$ ipython --no-banner

In [1]: import numpy as np

In [2]: from numpy import linalg as LA

In [3]: np.set_printoptions(precision=1, suppress=True, linewidth=140)

In [4]: def tidy(a):
   ...:     return np.round(a, 1) + 0
   ...: 

In [5]: rng = np.random.default_rng(7015)

In [6]: arr = np.eye(14, dtype=int)[rng.permutation(14)] * np.array([2, 1, 2, 1, 1, 1, 2, 1, 1, 1, 2, 0, 2, 2])

In [7]: arr
Out[7]: 
array([[0, 0, 0, 0, 0, 0, 0, 0, 0, 0, 0, 0, 2, 0],
       [2, 0, 0, 0, 0, 0, 0, 0, 0, 0, 0, 0, 0, 0],
       [0, 0, 0, 0, 0, 0, 0, 0, 0, 0, 0, 0, 0, 0],
       [0, 0, 0, 0, 0, 0, 0, 0, 0, 1, 0, 0, 0, 0],
       [0, 0, 0, 0, 0, 0, 2, 0, 0, 0, 0, 0, 0, 0],
       [0, 1, 0, 0, 0, 0, 0, 0, 0, 0, 0, 0, 0, 0],
       [0, 0, 0, 0, 0, 0, 0, 0, 0, 0, 2, 0, 0, 0],
       [0, 0, 0, 0, 0, 0, 0, 0, 0, 0, 0, 0, 0, 2],
       [0, 0, 0, 0, 0, 1, 0, 0, 0, 0, 0, 0, 0, 0],
       [0, 0, 0, 0, 1, 0, 0, 0, 0, 0, 0, 0, 0, 0],
       [0, 0, 2, 0, 0, 0, 0, 0, 0, 0, 0, 0, 0, 0],
       [0, 0, 0, 0, 0, 0, 0, 0, 1, 0, 0, 0, 0, 0],
       [0, 0, 0, 1, 0, 0, 0, 0, 0, 0, 0, 0, 0, 0],
       [0, 0, 0, 0, 0, 0, 0, 1, 0, 0, 0, 0, 0, 0]])

In [8]: U, s, Vt = LA.svd(arr)

In [9]: vecs = Vt[:(s > 1e-8).sum()]

In [10]: vec = arr[1] + 4 * arr[0] + rng.integers(2) * np.eye(14)[2]

In [11]: vec
Out[11]: array([2., 0., 0., 0., 0., 0., 0., 0., 0., 0., 0., 0., 8., 0.])

In [12]: tidy(LA.norm(vec - vecs.T @ vecs @ vec))
Out[12]: np.float64(0.0)

In [13]: np.diag(vecs.T @ vecs)
Out[13]: array([1., 1., 1., 1., 1., 1., 1., 1., 1., 1., 1., 0., 1., 1.])

In [14]: E = np.loadtxt("block9.csv", delimiter=",")

In [15]: tidy(E)
Out[15]: 
array([[ 0.8, -0.1,  0.2,  0.1,  0.1, -0.3, -0.3,  0.2, -0.3, -0.1],
       [-0.1,  1. ,  0.1,  0. ,  0. , -0.1, -0.1,  0.1, -0.1,  0. ],
       [ 0.2,  0.1,  0.8, -0.1, -0.1,  0.3,  0.3, -0.2,  0.3,  0.1],
       [ 0.1,  0. , -0.1,  1. ,  0. ,  0.1,  0.1, -0.1,  0.1,  0. ],
       [ 0.1,  0. , -0.1,  0. ,  1. ,  0.1,  0.1, -0.1,  0.1,  0. ],
       [-0.3, -0.1,  0.3,  0.1,  0.1,  0.5, -0.5,  0.3, -0.5, -0.1],
       [-0.3, -0.1,  0.3,  0.1,  0.1, -0.5,  0.5,  0.3, -0.5, -0.1],
       [ 0.2,  0.1, -0.2, -0.1, -0.1,  0.3,  0.3,  0.8,  0.3,  0.1],
       [-0.3, -0.1,  0.3,  0.1,  0.1, -0.5, -0.5,  0.3,  0.5, -0.1],
       [-0.1,  0. ,  0.1,  0. ,  0. , -0.1, -0.1,  0.1, -0.1,  1. ]])

In [16]: # columns are unit length and at right angles

In [17]: q, vecs = LA.qr(E[:, :5])[0], LA.qr(E[:, 5:])[0]

In [18]: s = LA.svd(q.T @ vecs, compute_uv=False)

In [19]: (s > 0.9).sum()
Out[19]: np.int64(0)

In [20]: tidy(LA.norm(q @ q.T - vecs @ vecs.T, 2))
Out[20]: np.float64(1.0)
